$ python -q
>>> import numpy as np
>>> np.set_printoptions(precision=2, suppress=True, linewidth=120)
>>> mat = np.loadtxt("layer5.csv", delimiter=",")
>>> mat
array([[ 0., -2., -1.],
       [ 2.,  0., -1.],
       [ 1.,  1.,  0.]])
>>> r = np.linalg.matrix_rank(mat)
>>> r
np.int64(2)
>>> ns = np.linalg.svd(mat)[2][r:].T
>>> ns[:, 0] / ns[np.abs(ns[:, 0]).round(6).argmax(), 0]
array([ 0.5, -0.5,  1. ])
>>> [int(np.linalg.matrix_rank(mat[:, :j + 1])) for j in range(3)]
[1, 2, 2]
>>> ns.shape
(3, 1)
>>> np.linalg.matrix_rank(mat.T @ mat), np.linalg.matrix_rank(mat @ mat.T)
(np.int64(2), np.int64(2))
>>> [int(np.linalg.matrix_rank(mat[:i])) for i in range(1, len(mat) + 1)]
[1, 2, 2]
>>> Uu, sig, VT = np.linalg.svd(mat)
>>> np.argmax(sig[:-1] / (sig[1:] + 1e-6)) + 1
np.int64(2)
>>> sig.round(2) + 0
array([2.45, 2.45, 0.  ])
>>> A2 = Uu[:, :2] @ np.diag(sig[:2]) @ VT[:2]
>>> round(np.linalg.norm(mat - A2) / np.linalg.norm(mat), 2)
np.float64(0.0)
>>> np.linalg.matrix_rank(A2)
np.int64(2)
>>> round(np.abs(mat - A2).max(), 2)
np.float64(0.0)
>>> round(np.linalg.norm(mat - A2, 2), 2), round(float(sig[2]), 2)
(np.float64(0.0), 0.0)
>>> np.linalg.matrix_rank(mat, rtol=0.05)
np.int64(2)
>>> rng = np.random.default_rng(353)
>>> idx = rng.permutation(3)
>>> idx
array([2, 1, 0])
>>> A2 = mat[idx][:, idx]
>>> np.diag(A2)
array([0., 0., 0.])
>>> round(np.linalg.det(A2), 2), np.round(np.linalg.det(mat[idx]), 2)
(np.float64(0.0), np.float64(0.0))
>>> np.trace(A2)
np.float64(0.0)
>>> A2
array([[ 0.,  1.,  1.],
       [-1.,  0.,  2.],
       [-1., -2.,  0.]])
>>> x = np.array([1, -2, 1])
>>> np.round(np.linalg.eigvals(mat).real, 2) + 0
array([0., 0., 0.])
>>> Q = np.linalg.solve(np.eye(3) - mat, np.eye(3) + mat)
>>> round(np.linalg.det(Q), 2)
np.float64(1.0)
>>> np.round(Q @ Q.T, 2) + 0
array([[1., 0., 0.],
       [0., 1., 0.],
       [0., 0., 1.]])
>>> def softmax(z):
...     e = np.exp(z - z.max(axis=-1, keepdims=True))
...     return e / e.sum(axis=-1, keepdims=True)
... 
>>> softmax(mat[2])
array([0.42, 0.42, 0.16])
>>> softmax(mat).sum(axis=1)
array([1., 1., 1.])
>>> softmax(mat[2] + 4)
array([0.42, 0.42, 0.16])
>>> np.round(softmax(10 * mat[2]), 2) + 0
array([0.5, 0.5, 0. ])
>>> S = mat @ mat.T / np.sqrt(3)
>>> softmax(S)
array([[0.9 , 0.09, 0.02],
       [0.08, 0.78, 0.14],
       [0.05, 0.48, 0.48]])
>>> feats = np.minimum.outer(np.arange(1, 4), np.arange(1, 4)) * 3
>>> feats
array([[3, 3, 3],
       [3, 6, 6],
       [3, 6, 9]])
>>> # equal to its transpose
>>> A2 = feats / np.sqrt((feats ** 2).mean(axis=1, keepdims=True))
>>> feats - feats.mean(axis=1, keepdims=True)
array([[ 0.,  0.,  0.],
       [-2.,  1.,  1.],
       [-3.,  0.,  3.]])
>>> hat = np.triu(np.array([[8, 1, 4], [9, 9, 3], [1, 6, 1]]), 1) + np.eye(3)
>>> A2 = hat @ mat @ np.linalg.inv(hat)
>>> A2
array([[  6.,  -4., -14.],
       [  5.,  -2., -15.],
       [  1.,   0.,  -4.]])
>>> np.linalg.matrix_rank(A2)
np.int64(2)
>>> np.round(np.poly(A2), 2) + 0
array([1., 0., 6., 0.])
>>> vals, vecs = np.linalg.eigvalsh(feats)
Traceback (most recent call last):
  File "<python-input-51>", line 1, in <module>
    vals, vecs = np.linalg.eigvalsh(feats)
    ^^^^^^^^^^
ValueError: too many values to unpack (expected 2)
>>> vals, vecs = np.linalg.eigh(feats)
>>> np.abs(vecs[:, -1])
array([0.33, 0.59, 0.74])
>>> np.linalg.eigvalsh(feats + 5 * np.eye(3))
array([ 5.92,  6.93, 20.15])
>>> np.round(vecs.T @ feats @ vecs, 2) + 0
array([[ 0.92,  0.  ,  0.  ],
       [ 0.  ,  1.93,  0.  ],
       [ 0.  ,  0.  , 15.15]])
>>> np.unique(vals.round(6) + 0, return_counts=True)[1]
array([1, 1, 1])
>>> np.linalg.eigvalsh(feats @ feats)
array([  0.85,   3.72, 229.42])
>>> np.round(vecs.T @ vecs, 2) + 0
array([[1., 0., 0.],
       [0., 1., 0.],
       [0., 0., 1.]])
>>> u, r1 = feats[0], feats[1]
>>> u @ r1
np.int64(45)
>>> p = (u @ r1) / (u @ u) * u
>>> (r1 - p) @ u
np.float64(0.0)
>>> np.outer(u, r1)
array([[ 9, 18, 18],
       [ 9, 18, 18],
       [ 9, 18, 18]])
>>> X = np.load("data.npy")
>>> X
array([[-1.26,  0.51, -3.05],
       [-0.97,  0.76, -3.  ],
       [-1.45,  0.43, -2.78],
       [-0.82,  0.76, -3.54],
       [-0.63,  1.41, -2.67],
       [-1.28,  1.43, -2.93],
       [-1.41,  0.83, -2.9 ],
       [-0.77, -1.4 ,  5.16],
       [-1.08, -2.08,  5.2 ],
       [-0.76, -2.61,  5.13],
       [-0.81, -2.01,  4.49],
       [-1.37, -2.44,  5.47],
       [-1.02, -1.77,  5.18],
       [-0.96, -1.7 ,  4.95]])
>>> idx = rng.permutation(3)
>>> A2 = X[:, idx] * rng.choice([-1, 1], 3)
>>> A2
array([[-0.51, -3.05,  1.26],
       [-0.76, -3.  ,  0.97],
       [-0.43, -2.78,  1.45],
       [-0.76, -3.54,  0.82],
       [-1.41, -2.67,  0.63],
       [-1.43, -2.93,  1.28],
       [-0.83, -2.9 ,  1.41],
       [ 1.4 ,  5.16,  0.77],
       [ 2.08,  5.2 ,  1.08],
       [ 2.61,  5.13,  0.76],
       [ 2.01,  4.49,  0.81],
       [ 2.44,  5.47,  1.37],
       [ 1.77,  5.18,  1.02],
       [ 1.7 ,  4.95,  0.96]])
>>> Uu, _, VT = np.linalg.svd(X.T @ A2)
>>> np.round(np.linalg.lstsq(X, A2)[0], 2) + 0
array([[ 0.,  0., -1.],
       [-1.,  0.,  0.],
       [ 0.,  1.,  0.]])
>>> np.round(Uu @ VT, 2) + 0
array([[ 0.,  0., -1.],
       [-1.,  0.,  0.],
       [ 0.,  1.,  0.]])
